$ python -q
>>> import numpy as np
>>> from numpy import linalg as LA
>>> np.set_printoptions(precision=1, suppress=True, linewidth=100, floatmode="fixed")
>>> def rd(a):
...     return np.round(a, 1) + 0
... 
>>> B = np.array([[1, 1], [1, -1]])
>>> rng = np.random.default_rng(28)
>>> E = np.kron(B, np.kron(B, B))[rng.permutation(8)][:5]
>>> E
array([[ 1,  1, -1, -1, -1, -1,  1,  1],
       [ 1, -1, -1,  1,  1, -1, -1,  1],
       [ 1, -1,  1, -1,  1, -1,  1, -1],
       [ 1,  1,  1,  1, -1, -1, -1, -1],
       [ 1, -1,  1, -1, -1,  1, -1,  1]])
>>> W = np.array([[-1, 2, 3, 3, 2, -2],
...     [1, -2, -1, 1, 0, 0],
...     [-1, 3, -2, 3, 2, -2],
...     [-3, -1, 2, 1, 0, -3],
...     [1, -3, 2, -3, 3, -2],
...     [0, -2, 2, -1, -2, 2],
...     [3, 3, 0, 1, -2, 2],
...     [-2, -2, 2, 2, -2, -3]])
>>> c = np.array([1, 1, 0, 2, 2, 2])
>>> H = np.maximum(E @ W + c, 0)
>>> (H > 0).astype(int)
array([[1, 1, 0, 1, 0, 1],
       [0, 0, 1, 1, 1, 0],
       [1, 1, 0, 1, 1, 1],
       [0, 1, 0, 1, 1, 0],
       [0, 1, 1, 1, 1, 0]])
>>> (H > 0).mean(axis=0)
array([0.4, 0.8, 0.4, 1.0, 0.8, 0.4])
>>> C = np.array([[-3, -1], [-1, 1], [0, -3], [-1, 3], [0, 3], [-2, 1]])
>>> (H @ C).round(6).argmax(axis=1)
array([1, 0, 1, 1, 1])
>>> B = E + rng.integers(-2, 3, (5, 1)) @ rng.integers(-2, 3, (1, 8))
>>> B
array([[-3,  3, -5,  1, -1, -5, -1,  1],
       [-3,  1, -5,  3,  1, -5, -3,  1],
       [ 5, -3,  5, -3,  1,  3,  3, -1],
       [-1,  2, -1,  2, -1, -3, -2, -1],
       [-1,  0, -1,  0, -1, -1, -2,  1]])
>>> LA.matrix_rank(B - E, tol=1e-8)
np.int64(1)
>>> np.abs(B - E).sum(axis=1)
array([18, 18, 18,  9,  9])
>>> U, sigma, VT = LA.svd(B, full_matrices=False)
>>> rd(sigma / sigma[0])
array([1.0, 0.2, 0.2, 0.2, 0.1])
>>> rd(np.abs(VT[0]))
array([0.4, 0.3, 0.6, 0.3, 0.1, 0.5, 0.3, 0.1])
>>> rd(np.cumsum(sigma ** 2) / np.sum(sigma ** 2))
array([0.9, 0.9, 1.0, 1.0, 1.0])
>>> rd(np.sqrt((sigma ** 2).sum())), rd(LA.norm(B))
(np.float64(16.6), np.float64(16.6))
>>> np.abs(U[:, 0]).round(6).argmax()
np.int64(2)
>>> U.shape, sigma.shape, VT.shape
((5, 5), (5,), (5, 8))
